In [1]: import numpy as np

In [2]: from numpy import linalg as LA

In [3]: np.set_printoptions(precision=1, suppress=True, linewidth=100, legacy="1.25")

In [4]: tidy = lambda a: np.round(a, 1) + 0

In [5]: M = np.loadtxt("a.csv", delimiter=",")

In [6]: print(tidy(M))
[[ 0.  -0.2 -0.1]
 [-0.2  0.6  0.5]
 [-0.1  0.5  0.3]]

In [7]: # symmetric, so the eigenvalues are real

In [8]: Y = np.array([[-1, 0], [2, 0]])

In [9]: W2 = np.kron(Y, M)

In [10]: print(LA.matrix_rank(W2))
1

In [11]: print(tidy(W2))
[[ 0.   0.2  0.1  0.   0.   0. ]
 [ 0.2 -0.6 -0.5  0.   0.   0. ]
 [ 0.1 -0.5 -0.3  0.   0.   0. ]
 [ 0.1 -0.3 -0.2  0.   0.   0. ]
 [-0.3  1.2  0.9  0.   0.   0. ]
 [-0.2  0.9  0.7  0.   0.   0. ]]

In [12]: print(W2.shape)
(6, 6)

In [13]: Y = M / np.sqrt((M ** 2).mean(axis=1, keepdims=True))

In [14]: print(LA.matrix_rank(M - M.mean(axis=1, keepdims=True)))
1

In [15]: print(tidy(Y[1]))
[-0.3  1.4  1. ]

In [16]: print(tidy(LA.norm(Y, axis=1)))
[1.7 1.7 1.7]

In [17]: arr = np.load("run6.npy")

In [18]: print(arr)
[[ 2.3  0.  -2.   1.   0.   1. ]
 [-1.  -0.7 -2.   0.   0.  -2. ]
 [ 2.   1.   0.3  2.  -1.   1. ]
 [ 2.  -1.   1.   0.3  1.   1. ]
 [-1.  -1.   1.  -2.   1.3  2. ]
 [ 2.   0.  -2.   1.   0.   1.3]]

In [19]: x0 = np.array([0, 1, 2, 2, 2, 2])

In [20]: y = arr @ x0

In [21]: b, lr = np.zeros(6), 1 / LA.norm(arr, 2) ** 2

In [22]: for i in range(10):
    ...:     b -= lr * arr.T @ (arr @ b - y)
    ...:     if i % 2 == 0: print(i, round(LA.norm(arr @ b - y), 1))
    ...: 
0 5.4
2 1.8
4 0.9
6 0.6
8 0.5

In [23]: print(tidy(LA.cond(arr)))
111.0

In [24]: x0 = np.array([0, -2, -2, 2, 2, 1])

In [25]: print(arr @ np.eye(6)[1])
[ 0.  -0.7  1.  -1.  -1.   0. ]

In [26]: print((arr @ x0).argmax())
5

In [27]: print(tidy(arr @ x0))
[7.  3.4 0.4 3.6 0.6 7.3]

In [28]: rng = np.random.default_rng(770)

In [29]: z = rng.permutation(6)

In [30]: print(z)
[5 2 3 4 1 0]

In [31]: Y = arr[z][:, z]

In [32]: print(Y)
[[ 1.3 -2.   1.   0.   0.   2. ]
 [ 1.   0.3  2.  -1.   1.   2. ]
 [ 1.   1.   0.3  1.  -1.   2. ]
 [ 2.   1.  -2.   1.3 -1.  -1. ]
 [-2.  -2.   0.   0.  -0.7 -1. ]
 [ 1.  -2.   1.   0.   0.   2.3]]

In [33]: feats = np.loadtxt("x.csv", delimiter=",")

In [34]: print(feats)
[[ 9.  2.  6.  1.  2.  7.  7.]
 [15.  5.  7.  5.  9. 13. 10.]
 [24.  6. 12.  7. 14. 13. 19.]
 [29.  6. 19. 11. 17. 17. 22.]
 [31.  7. 20. 16. 18. 18. 27.]
 [31. 10. 28. 16. 24. 24. 32.]
 [34. 13. 32. 22. 28. 29. 41.]
 [42. 19. 34. 29. 34. 33. 48.]
 [46. 24. 36. 35. 34. 33. 49.]
 [51. 25. 44. 41. 39. 36. 49.]
 [53. 30. 51. 41. 46. 36. 52.]
 [54. 30. 60. 48. 47. 44. 56.]
 [55. 32. 61. 51. 47. 49. 57.]]

In [35]: T = np.stack([feats, -3 * feats, feats[::-1]])

In [36]: print(T.sum(axis=0))
[[  37.   28.   49.   49.   43.   35.   43.]
 [  24.   20.   46.   38.   29.   18.   36.]
 [   5.   18.   27.   27.   18.   10.   14.]
 [  -7.   13.    6.   19.    5.    2.    5.]
 [ -16.   10.   -4.    3.   -2.   -3.   -5.]
 [ -20.   -1.  -22.   -3.  -14.  -15.  -16.]
 [ -34.  -13.  -32.  -22.  -28.  -29.  -41.]
 [ -53.  -28.  -40.  -42.  -44.  -42.  -64.]
 [ -61.  -41.  -52.  -54.  -50.  -48.  -71.]
 [ -73.  -44.  -69.  -71.  -61.  -55.  -76.]
 [ -82.  -54.  -90.  -75.  -78.  -59.  -85.]
 [ -93.  -55. -113.  -91.  -85.  -75. -102.]
 [-101.  -62. -116. -101.  -92.  -91. -107.]]

In [37]: left, sig, Vh = LA.svd(feats)

In [38]: print(tidy(sig))
[311.9  24.5  11.3  10.2   7.8   5.8   3.4]

In [39]: Y = left[:, :1] @ np.diag(sig[:1]) @ Vh[:1]

In [40]: print(tidy(LA.norm(feats - Y) / LA.norm(feats)))
0.1

In [41]: print(LA.matrix_rank(Y))
1

In [42]: print(tidy(np.abs(feats - Y).max()))
7.3

In [43]: print(tidy(LA.norm(feats - Y, 2)), tidy(sig[1]))
24.5 24.5

In [44]: G = feats.T @ feats

In [45]: print((feats @ feats.T).shape)
(13, 13)

In [46]: print(np.diag(G))
[20032.  4805. 17108. 11525. 12621. 11524. 20623.]

In [47]: print(LA.matrix_rank(G))
7

In [48]: print(tidy(LA.eigvalsh(G)[::-1]))
[97302.7   598.2   127.6   103.7    60.2    34.1    11.4]

In [49]: O, vecs = LA.qr(feats[:, :2])[0], LA.qr(feats[:, 2:])[0]

In [50]: sig = LA.svd(O.T @ vecs, compute_uv=False)

In [51]: print(tidy(np.degrees(np.arccos(sig.clip(0, 1)))))
[ 3.  32.8]

In [52]: print(tidy(LA.norm(O @ O.T - vecs @ vecs.T, 2)))
1.0

In [53]: E = np.load("out8.npy")

In [54]: print(E)
[[ 0.7 -1.   1.3]
 [-0.1 -0.4  1.2]
 [ 0.4 -0.4 -0.7]
 [-2.1  0.6  0. ]]

In [55]: print(tidy(LA.norm(E[0] - E[1])))
1.0

In [56]: print(tidy(LA.norm(E, "nuc")))
5.0

In [57]: print(tidy(LA.norm(E, axis=0)))
[2.3 1.3 1.9]

In [58]: print(tidy(LA.norm(E, axis=1)))
[1.8 1.3 0.9 2.2]

In [59]: print(tidy(LA.norm(E, 1)), tidy(LA.norm(E, np.inf)))
3.3 3.0
